$ ipython --no-banner

In [1]: import numpy as np

In [2]: np.set_printoptions(suppress=True, linewidth=160)

In [3]: rng = np.random.default_rng(96)

In [4]: ang = rng.uniform(0, 2 * np.pi, 22)

In [5]: Q, _ = np.linalg.qr(np.array([[-0.7, -0.6], [-0.7, -2.1], [1.1, 0.3], [0.0, 1.9], [0.4, 0.6]]))

In [6]: m1 = 20 * np.c_[np.cos(ang), np.sin(ang)] @ Q.T

In [7]: m1.round(1)
Out[7]: 
array([[  0.1,  12. ,   4.9, -15.1,  -2.1],
       [ -0.1,  11.8,   5.3, -15.1,  -2. ],
       [  8.4,  12. , -11.7,  -4.5,  -5.4],
       [  9.2,   8.4, -14.8,   1. ,  -5.1],
       [  8.7,  11.1, -12.7,  -3. ,  -5.4],
       [  2.7,  13.7,   0.5, -13.9,  -3.4],
       [ -7. , -13.6,   8.2,   8.4,   5.2],
       [ -9.1,  -6.2,  15.6,  -3.7,   4.7],
       [ -8.3,  -1.8,  15.8,  -8.2,   3.6],
       [  0.1, -11.9,  -5.2,  15.1,   2. ],
       [ -4.6,   6.4,  11.9, -13.9,   0.7],
       [ -2.7, -13.7,  -0.5,  13.9,   3.4],
       [ -5.2, -14.2,   4.2,  11.5,   4.5],
       [  9.1,   6.3, -15.5,   3.6,  -4.7],
       [ -8.9,  -4.3,  15.9,  -5.7,   4.3],
       [  6.7,  13.8,  -7.5,  -9. ,  -5.1],
       [  8.5,   2.6, -15.8,   7.4,  -3.8],
       [ -4.2, -14.2,   2.3,  12.7,   4.1],
       [  8.2,  12.4, -11. ,  -5.4,  -5.4],
       [  3.9,  14.1,  -1.8, -12.9,  -4. ],
       [  9. ,   5.6, -15.7,   4.4,  -4.6],
       [ -9. ,  -9.9,  13.8,   1.1,   5.3]])

In [8]: z = m1[:, 0] > np.median(m1[:, 0])

In [9]: u = m1[z].mean(axis=0) - m1[~z].mean(axis=0)

In [10]: np.argsort(-np.abs(u).round(6), kind="stable")
Out[10]: array([2, 1, 0, 4, 3])

In [11]: round(float((((m1 - m1.mean(axis=0)) @ u > 0) == z).mean()), 1)
Out[11]: 1.0

In [12]: u.round(1)
Out[12]: array([ 12.1,  16.7, -17.1,  -5.8,  -7.7])

In [13]: np.round(np.linalg.norm(m1[7], 1), 1), np.round(np.linalg.norm(m1[7], np.inf), 1)
Out[13]: (np.float64(39.3), np.float64(15.6))

In [14]: np.round(m1[7] @ m1[19], 1)
Out[14]: np.float64(-123.0)

In [15]: np.round(np.linalg.norm(m1, axis=1), 1)
Out[15]: array([20., 20., 20., 20., 20., 20., 20., 20., 20., 20., 20., 20., 20., 20., 20., 20., 20., 20., 20., 20., 20., 20.])

In [16]: np.round(np.linalg.norm(m1, axis=0), 1)
Out[16]: array([32.2, 50.5, 51.8, 46.3, 19.9])

In [17]: np.round(np.linalg.norm(m1, 2), 1)
Out[17]: np.float64(73.7)

In [18]: np.round(np.linalg.norm(m1[7] - m1[19]), 1)
Out[18]: np.float64(32.3)

In [19]: W = np.array([[0, 0, 2], [0, 3, 3], [3, 3, 1], [3, 3, 1], [2, 0, 1]])

In [20]: coef = np.array([-7, -2, 3])

In [21]: H = np.maximum(m1 @ W + coef, 0)

In [22]: np.round((H > 0).mean(axis=0), 1)
Out[22]: array([0.4, 0.5, 0.6])

In [23]: np.linalg.matrix_rank(H)
Out[23]: np.int64(3)

In [24]: C = np.array([[0, 2, 0], [1, 0, 0], [2, 2, 0]])

In [25]: (H @ C).round(6).argmax(axis=1)
Out[25]: array([0, 0, 0, 0, 0, 0, 1, 1, 1, 1, 0, 1, 1, 0, 1, 0, 0, 1, 0, 0, 0, 1])

In [26]: W @ C
Out[26]: 
array([[4, 4, 0],
       [9, 6, 0],
       [5, 8, 0],
       [5, 8, 0],
       [2, 6, 0]])

In [27]: F = np.array([[1, 1, 1, 1], [3, 2, 3, 2], [1, 1, 1, 1], [3, 2, 3, 2]])

In [28]: np.linalg.matrix_rank(F, rtol=0.1)
Out[28]: np.int64(1)

In [29]: np.round(np.linalg.norm(F, 2) / np.linalg.norm(F), 1)
Out[29]: np.float64(1.0)
